% python3 -q
>>> import numpy as np
>>> import numpy.linalg as la
>>> np.set_printoptions(precision=1, suppress=True, linewidth=100, floatmode="fixed")
>>> E = np.loadtxt("dump.csv", delimiter=",")
>>> print(E)
[[-0.1  0.3  0.2 -0.3]
 [-0.9  0.1  0.1 -0.3]
 [-0.4  0.2 -0.6  0.7]
 [ 0.0 -0.7 -0.3 -0.1]
 [ 0.2  0.2 -0.7 -0.6]
 [-0.3 -0.6  0.1 -0.1]]
>>> # keeps lengths
>>> B = np.c_[E[:, :3] @ np.array([[2, 8, 9], [0, 3, 4], [5, 7, 7]]), np.array([2, 2, 0, 2, 2, 1])]
>>> print(B)
[[ 0.9  1.5  1.7  2.0]
 [-1.5 -6.1 -6.8  2.0]
 [-3.5 -6.2 -6.4  0.0]
 [-1.5 -4.1 -4.8  2.0]
 [-3.4 -3.4 -3.1  2.0]
 [-0.3 -3.9 -4.8  1.0]]
>>> print(la.matrix_rank(np.c_[E, B]))
5
>>> C2 = B.T @ B
>>> print((B @ B.T).shape)
(6, 6)
>>> print(np.round(la.eigvalsh(C2)[::-1], 1) + 0)
[295.1  10.4   8.4   0.0]
>>> print(la.matrix_rank(C2))
4
>>> print(np.round(la.svd(B, compute_uv=False) ** 2, 1) + 0)
[295.1  10.4   8.4   0.0]
>>> t = np.radians(45)
>>> Rm = np.eye(4)
>>> Rm[0, 0] = Rm[2, 2] = np.cos(t)
>>> Rm[0, 2], Rm[2, 0] = -np.sin(t), np.sin(t)
>>> print(Rm)
[[ 0.7  0.0 -0.7  0.0]
 [ 0.0  1.0  0.0  0.0]
 [ 0.7  0.0  0.7  0.0]
 [ 0.0  0.0  0.0  1.0]]
>>> B = E @ Rm.T
>>> print(np.abs(B - E).max(axis=0))
[0.5 0.0 0.6 0.0]
>>> print(np.allclose(E @ E.T, B @ B.T))
True
>>> print(round(float(la.det(Rm)), 1), np.round(np.trace(Rm), 1))
1.0 3.4
>>> print(B)
[[-0.2  0.3  0.1 -0.3]
 [-0.6  0.1 -0.6 -0.3]
 [ 0.1  0.2 -0.6  0.7]
 [ 0.2 -0.7 -0.2 -0.1]
 [ 0.6  0.2 -0.4 -0.6]
 [-0.3 -0.6 -0.2 -0.1]]
